% ipython --no-banner

In [1]: import numpy as np

In [2]: import numpy.linalg as la

In [3]: np.set_printoptions(precision=3, suppress=True, linewidth=120)

In [4]: J = np.load("layer16.npy")

In [5]: J
Out[5]: 
array([[  6,  -5,   7,  -2,  -9,   6,  -3,  -6,  -9,   9,  -4,   8],
       [  6,   1,   2,   8,  -2,   9,  -9,   3,   6,   6,  -3,  -3],
       [  3,   9,   0,  -4,   0,   8,  -8,   8,   9,  -5,   8,   8],
       [ -7,  -8,  -2,   8,   3,  -3,   6,   7,  -5,   2,   3,   1],
       [  9,   2,   7,   3,  -9,   6,  -2,  -4,  -8,  -9,   9,  -1],
       [  8,   4,  -2,   9,  -5,   6,  -5,  -6,   6,   9,   8,   2],
       [  1,   7,   5,  -7,   9,   2,   4,   5,   0,  -8,  -2,  -1],
       [-12,  -8,   1, -26,  -3, -21,  24, -15, -27,  -9,   5,  17]])

In [6]: # rank 7

In [7]: rk = la.matrix_rank(J)

In [8]: rk
Out[8]: np.int64(7)

In [9]: ns = la.svd(J)[2][rk:].T

In [10]: la.matrix_rank(J.T @ J), la.matrix_rank(J @ J.T)
Out[10]: (np.int64(7), np.int64(7))

In [11]: left, sigma, Vt = la.svd(J)

In [12]: sigma.round(3) + 0
Out[12]: array([62.124, 30.443, 26.314, 17.187, 16.781, 13.506,  7.937,  0.   ])

In [13]: M2 = left[:, :7] @ np.diag(sigma[:7]) @ Vt[:7]

In [14]: round(float(np.abs(J - M2).max()), 3)
Out[14]: 0.0

In [15]: la.matrix_rank(M2)
Out[15]: np.int64(7)

In [16]: la.matrix_rank(J, rtol=0.05)
Out[16]: np.int64(7)

In [17]: M2.round(3) + 0
Out[17]: 
array([[  6.,  -5.,   7.,  -2.,  -9.,   6.,  -3.,  -6.,  -9.,   9.,  -4.,   8.],
       [  6.,   1.,   2.,   8.,  -2.,   9.,  -9.,   3.,   6.,   6.,  -3.,  -3.],
       [  3.,   9.,   0.,  -4.,   0.,   8.,  -8.,   8.,   9.,  -5.,   8.,   8.],
       [ -7.,  -8.,  -2.,   8.,   3.,  -3.,   6.,   7.,  -5.,   2.,   3.,   1.],
       [  9.,   2.,   7.,   3.,  -9.,   6.,  -2.,  -4.,  -8.,  -9.,   9.,  -1.],
       [  8.,   4.,  -2.,   9.,  -5.,   6.,  -5.,  -6.,   6.,   9.,   8.,   2.],
       [  1.,   7.,   5.,  -7.,   9.,   2.,   4.,   5.,   0.,  -8.,  -2.,  -1.],
       [-12.,  -8.,   1., -26.,  -3., -21.,  24., -15., -27.,  -9.,   5.,  17.]])

In [18]: r0 = np.array([2, 3, 3, 2, 1, 2, 1, 2, 1, 0, 0, 1, 0]) + 0.5

In [19]: K = np.outer(r0, r0) / (r0 @ r0)

In [20]: K
Out[20]: 
array([[0.105, 0.148, 0.148, 0.105, 0.063, 0.105, 0.063, 0.105, 0.063, 0.021, 0.021, 0.063, 0.021],
       [0.148, 0.207, 0.207, 0.148, 0.089, 0.148, 0.089, 0.148, 0.089, 0.03 , 0.03 , 0.089, 0.03 ],
       [0.148, 0.207, 0.207, 0.148, 0.089, 0.148, 0.089, 0.148, 0.089, 0.03 , 0.03 , 0.089, 0.03 ],
       [0.105, 0.148, 0.148, 0.105, 0.063, 0.105, 0.063, 0.105, 0.063, 0.021, 0.021, 0.063, 0.021],
       [0.063, 0.089, 0.089, 0.063, 0.038, 0.063, 0.038, 0.063, 0.038, 0.013, 0.013, 0.038, 0.013],
       [0.105, 0.148, 0.148, 0.105, 0.063, 0.105, 0.063, 0.105, 0.063, 0.021, 0.021, 0.063, 0.021],
       [0.063, 0.089, 0.089, 0.063, 0.038, 0.063, 0.038, 0.063, 0.038, 0.013, 0.013, 0.038, 0.013],
       [0.105, 0.148, 0.148, 0.105, 0.063, 0.105, 0.063, 0.105, 0.063, 0.021, 0.021, 0.063, 0.021],
       [0.063, 0.089, 0.089, 0.063, 0.038, 0.063, 0.038, 0.063, 0.038, 0.013, 0.013, 0.038, 0.013],
       [0.021, 0.03 , 0.03 , 0.021, 0.013, 0.021, 0.013, 0.021, 0.013, 0.004, 0.004, 0.013, 0.004],
       [0.021, 0.03 , 0.03 , 0.021, 0.013, 0.021, 0.013, 0.021, 0.013, 0.004, 0.004, 0.013, 0.004],
       [0.063, 0.089, 0.089, 0.063, 0.038, 0.063, 0.038, 0.063, 0.038, 0.013, 0.013, 0.038, 0.013],
       [0.021, 0.03 , 0.03 , 0.021, 0.013, 0.021, 0.013, 0.021, 0.013, 0.004, 0.004, 0.013, 0.004]])

In [21]: # projection: eigenvalues are 0 or 1

In [22]: r0 = np.array([3, 2])

In [23]: np.polyval(r0, K[10])
Out[23]: array([2.063, 2.089, 2.089, 2.063, 2.038, 2.063, 2.038, 2.063, 2.038, 2.013, 2.013, 2.038, 2.013])

In [24]: np.correlate(K[10], K[2], "full")
Out[24]: 
array([0.001, 0.003, 0.004, 0.005, 0.006, 0.009, 0.012, 0.015, 0.016, 0.018, 0.021, 0.025, 0.03 , 0.025, 0.021, 0.018,
       0.016, 0.015, 0.012, 0.009, 0.006, 0.005, 0.004, 0.003, 0.001])

In [25]: def softmax(z):
    ...:     e = np.exp(z - z.max(axis=-1, keepdims=True))
    ...:     return e / e.sum(axis=-1, keepdims=True)
    ...: 

In [26]: softmax(K).sum(axis=1)
Out[26]: array([1., 1., 1., 1., 1., 1., 1., 1., 1., 1., 1., 1., 1.])

In [27]: scores = K @ K.T / np.sqrt(13)

In [28]: softmax(scores)[1] @ K
Out[28]: array([0.08 , 0.112, 0.112, 0.08 , 0.048, 0.08 , 0.048, 0.08 , 0.048, 0.016, 0.016, 0.048, 0.016])

In [29]: softmax(scores).round(6).argmax(axis=1)
Out[29]: array([1, 1, 1, 1, 1, 1, 1, 1, 1, 1, 1, 1, 1])

In [30]: X = np.load("out5.npy")

In [31]: X
Out[31]: 
array([[0, 0, 0, 0, 0, 0, 1, 1, 1],
       [0, 0, 1, 1, 1, 1, 0, 0, 0],
       [0, 1, 0, 1, 1, 1, 0, 0, 0],
       [0, 1, 1, 0, 0, 1, 0, 0, 0],
       [0, 1, 1, 0, 0, 1, 0, 0, 0],
       [0, 1, 1, 1, 1, 0, 0, 0, 0],
       [1, 0, 0, 0, 0, 0, 0, 1, 1],
       [1, 0, 0, 0, 0, 0, 1, 0, 1],
       [1, 0, 0, 0, 0, 0, 1, 1, 0]])

In [32]: # row 4 repeats row 3

In [33]: ev, V = la.eigh(X)

In [34]: x = np.array([0, 1, 0, 0, 2, 0, 2, 1, 2])

In [35]: np.round(x @ X @ x / (x @ x), 3), round(ev[0], 3), np.round(ev[-1], 3)
Out[35]: (np.float64(1.429), np.float64(-1.646), np.float64(3.646))

In [36]: np.abs(X).sum(axis=1).max(), np.round(np.abs(ev).max(), 3)
Out[36]: (np.int64(4), np.float64(3.646))

In [37]: x @ X @ x
Out[37]: np.int64(20)

In [38]: left, sigma, Vt = la.svd(X)

In [39]: V = Vt[:(sigma > 1e-8).sum()]

In [40]: rng = np.random.default_rng(33390)

In [41]: x = X[3] + 3 * X[7] + rng.integers(2) * np.eye(9)[2]

In [42]: x
Out[42]: array([3., 1., 1., 0., 0., 1., 3., 0., 3.])

In [43]: np.round(V.T @ V, 3) + 0
Out[43]: 
array([[1. , 0. , 0. , 0. , 0. , 0. , 0. , 0. , 0. ],
       [0. , 1. , 0. , 0. , 0. , 0. , 0. , 0. , 0. ],
       [0. , 0. , 1. , 0. , 0. , 0. , 0. , 0. , 0. ],
       [0. , 0. , 0. , 0.5, 0.5, 0. , 0. , 0. , 0. ],
       [0. , 0. , 0. , 0.5, 0.5, 0. , 0. , 0. , 0. ],
       [0. , 0. , 0. , 0. , 0. , 1. , 0. , 0. , 0. ],
       [0. , 0. , 0. , 0. , 0. , 0. , 1. , 0. , 0. ],
       [0. , 0. , 0. , 0. , 0. , 0. , 0. , 1. , 0. ],
       [0. , 0. , 0. , 0. , 0. , 0. , 0. , 0. , 1. ]])

In [44]: np.diag(V.T @ V)
Out[44]: array([1. , 1. , 1. , 0.5, 0.5, 1. , 1. , 1. , 1. ])

In [45]: np.round(la.norm(x - V.T @ V @ x), 3)
Out[45]: np.float64(0.0)

In [46]: np.allclose(V.T @ V @ x, x)
Out[46]: True

In [47]: M2 = X / np.sqrt((X ** 2).mean(axis=1, keepdims=True))

In [48]: la.matrix_rank(X - X.mean(axis=1, keepdims=True))
Out[48]: np.int64(7)

In [49]: la.matrix_rank(M2) == la.matrix_rank(X)
Out[49]: np.True_

In [50]: la.norm(M2, axis=1)
Out[50]: array([3., 3., 3., 3., 3., 3., 3., 3., 3.])

In [51]: M = np.load("a.npy")

In [52]: M
Out[52]: 
array([[-2.95,  5.  ,  5.  , -1.  , -3.  , -2.  ,  0.  , -1.  , -3.  , -5.  ,  0.  ,  2.  , -1.  ],
       [ 5.  ,  4.05,  1.  ,  1.  ,  1.  , -3.  , -4.  , -2.  , -3.  ,  3.  ,  4.  ,  1.  ,  3.  ],
       [ 5.  ,  2.  ,  4.05,  2.  ,  2.  ,  1.  ,  4.  , -1.  , -4.  ,  5.  ,  1.  ,  1.  ,  5.  ],
       [ 3.  , -1.  , -5.  ,  5.05, -2.  , -3.  , -1.  ,  1.  ,  3.  , -5.  ,  2.  ,  5.  ,  5.  ],
       [-3.  ,  2.  , -3.  ,  2.  ,  3.05, -2.  ,  5.  ,  5.  , -2.  , -3.  ,  1.  ,  0.  , -2.  ],
       [-2.  , -1.  ,  0.  ,  5.  , -5.  ,  2.05,  5.  ,  3.  ,  2.  , -2.  , -4.  , -5.  ,  5.  ],
       [ 4.  ,  4.  , -5.  , -4.  ,  4.  ,  4.  ,  1.05, -2.  ,  4.  , -5.  ,  5.  ,  2.  ,  4.  ],
       [ 2.  ,  4.  , -4.  , -1.  , -5.  ,  2.  , -4.  , -0.95, -5.  ,  3.  ,  1.  ,  5.  ,  2.  ],
       [-2.  ,  3.  , -4.  , -3.  , -1.  , -2.  , -3.  ,  4.  , -0.95,  3.  , -1.  , -2.  ,  2.  ],
       [ 1.  ,  3.  ,  2.  , -3.  ,  4.  ,  5.  , -5.  , -5.  , -5.  ,  0.05,  1.  , -1.  ,  1.  ],
       [ 0.  ,  5.  ,  4.  ,  1.  ,  4.  , -3.  ,  0.  ,  4.  ,  4.  ,  1.  , -3.95,  1.  ,  3.  ],
       [-1.  ,  3.  ,  4.  , -4.  , -5.  ,  3.  , -1.  , -5.  ,  1.  , -3.  , -1.  ,  3.05, -2.  ],
       [-3.  ,  5.  ,  5.  , -1.  , -3.  , -2.  ,  0.  , -1.  , -3.  , -5.  ,  0.  ,  2.  , -0.95]])

In [53]: np.sort(np.abs(la.eigvals(M)))
Out[53]: array([ 0.05 ,  3.331,  3.331,  4.228,  5.688,  5.688,  7.01 ,  7.01 , 12.331, 12.331, 12.529, 12.529, 13.38 ])

In [54]: np.allclose(M @ M.T, M.T @ M)
Out[54]: False

In [55]: np.round(np.trace(M), 3)
Out[55]: np.float64(12.65)

In [56]: t = np.sort(rng.uniform(-2, 2, 32))

In [57]: data = np.c_[t, t ** 2, t ** 3] @ np.array([[-9, 3, -5, -6, 1, 7, 1, 7],
    ...:     [-7, -6, -6, -1, -3, -4, -6, -7],
    ...:     [5, -2, -8, -8, 4, -2, 5, 4]])

In [58]: data
Out[58]: 
array([[-36.514, -13.244,  37.042,  55.297, -35.531, -13.921, -51.36 , -59.565],
       [-35.255, -13.145,  35.853,  53.74 , -34.547, -13.884, -49.977, -58.186],
       [-21.204, -11.575,  22.87 ,  36.337, -23.426, -12.983, -34.261, -42.229],
       [-20.708, -11.5  ,  22.422,  35.72 , -23.027, -12.93 , -33.693, -41.64 ],
       [-14.677, -10.439,  17.049,  28.188, -18.122, -12.126, -26.688, -34.292],
       [-10.374,  -9.461,  13.294,  22.741, -14.532, -11.306, -21.522, -28.737],
       [ -8.279,  -8.89 ,  11.492,  20.05 , -12.743, -10.8  , -18.931, -25.892],
       [ -8.049,  -8.822,  11.294,  19.751, -12.543, -10.739, -18.642, -25.572],
       [ -7.692,  -8.716,  10.989,  19.288, -12.234, -10.642, -18.193, -25.073],
       [  2.177,  -2.22 ,   1.664,   3.003,  -1.286,  -3.563,  -1.911,  -4.578],
       [  2.173,  -2.149,   1.622,   2.908,  -1.228,  -3.469,  -1.822,  -4.426],
       [  2.089,  -1.732,   1.377,   2.363,  -0.913,  -2.901,  -1.336,  -3.548],
       [  1.84 ,  -1.235,   1.087,   1.739,  -0.584,  -2.183,  -0.831,  -2.534],
       [  1.434,  -0.783,   0.795,   1.171,  -0.331,  -1.477,  -0.448,  -1.63 ],
       [  1.113,  -0.535,   0.606,   0.846,  -0.211,  -1.057,  -0.273,  -1.133],
       [  0.581,  -0.233,   0.316,   0.408,  -0.084,  -0.497,  -0.098,  -0.513],
       [  0.521,  -0.205,   0.284,   0.364,  -0.073,  -0.441,  -0.084,  -0.454],
       [  0.507,  -0.198,   0.277,   0.353,  -0.071,  -0.428,  -0.081,  -0.44 ],
       [ -1.322,   0.29 ,  -0.798,  -0.843,   0.09 ,   0.863,   0.038,   0.823],
       [ -1.632,   0.321,  -1.009,  -1.039,   0.101,   1.026,   0.025,   0.972],
       [ -3.524,   0.269,  -2.563,  -2.354,   0.146,   1.794,  -0.141,   1.682],
       [ -4.921,  -0.021,  -4.081,  -3.545,   0.202,   2.141,  -0.299,   2.074],
       [ -9.027,  -2.374, -11.677,  -9.337,   0.895,   2.044,  -0.488,   3.138],
       [-10.502,  -4.158, -16.688, -13.2  ,   1.618,   1.378,  -0.205,   3.722],
       [-10.808,  -4.654, -18.053, -14.262,   1.84 ,   1.159,  -0.089,   3.885],
       [-11.745,  -6.708, -23.641, -18.641,   2.838,   0.153,   0.524,   4.584],
       [-12.181,  -8.225, -27.734, -21.883,   3.643,  -0.665,   1.09 ,   5.131],
       [-12.584, -13.453, -41.802, -33.197,   6.752,  -3.782,   3.577,   7.23 ],
       [-11.275, -21.003, -62.248, -49.989,  11.908,  -8.757,   8.2  ,  10.78 ],
       [-10.897, -22.287, -65.747, -52.895,  12.844,  -9.638,   9.078,  11.436],
       [ -8.166, -29.475, -85.471, -69.41 ,  18.345, -14.712,  14.377,  15.35 ],
       [ -6.447, -33.114, -95.541, -77.916,  21.274, -17.351,  17.275,  17.471]])

In [59]: # rows and columns are dependent

In [60]: np.argsort(-la.norm(data, axis=0).round(6), kind="stable")[:3]
Out[60]: array([2, 3, 7])

In [61]: la.matrix_rank(data, rtol=0.1)
Out[61]: np.int64(3)
